$ ipython --no-banner

In [1]: import numpy as np

In [2]: np.set_printoptions(precision=2, suppress=True, linewidth=200, sign=" ")

In [3]: m1 = np.loadtxt("w.csv", delimiter=",")

In [4]: print(m1)
[[ 0.62 -0.91  0.36 -0.64]
 [-0.58  0.93 -0.54  0.45]
 [ 0.46 -0.69  0.1  -0.57]
 [-0.85  0.99 -0.66  0.84]
 [-0.89  1.   -0.93  0.62]
 [ 0.31 -0.11 -0.29 -0.61]
 [-0.46  0.69 -0.1   0.57]
 [ 0.73 -0.94  0.33 -0.79]
 [-0.35  0.5  -0.02  0.47]
 [ 0.72 -0.99  0.84 -0.32]
 [-0.76  0.88  0.06  0.91]
 [-0.09  0.59 -0.43 -0.24]
 [ 0.66 -0.85  0.08 -0.8 ]
 [ 0.15 -0.62  0.4   0.12]
 [ 0.29  0.11 -0.43 -0.67]
 [ 0.36  0.16 -0.54 -0.78]
 [-0.08 -0.05  0.14  0.23]
 [ 0.89 -0.98  0.08 -0.97]
 [-0.42  0.54  0.04  0.6 ]
 [ 0.4  -0.84  0.46 -0.21]
 [ 0.74 -0.95  0.38 -0.79]]

In [5]: cov = np.cov(m1, rowvar=False)

In [6]: print(cov)
[[ 0.34 -0.42  0.16 -0.34]
 [-0.42  0.59 -0.26  0.38]
 [ 0.16 -0.26  0.19 -0.09]
 [-0.34  0.38 -0.09  0.4 ]]

In [7]: print(m1.std(axis=0))
[ 0.57  0.75  0.43  0.62]

In [8]: print(np.polyfit(m1[:, 2], m1[:, 3], 1))
[-0.45 -0.14]

In [9]: print(np.corrcoef(m1.T))
[[ 1.   -0.94  0.62 -0.94]
 [-0.94  1.   -0.77  0.79]
 [ 0.62 -0.77  1.   -0.31]
 [-0.94  0.79 -0.31  1.  ]]

In [10]: print(np.argsort(-m1.std(axis=0).round(6), kind="stable"))
[ 1  3  0  2]
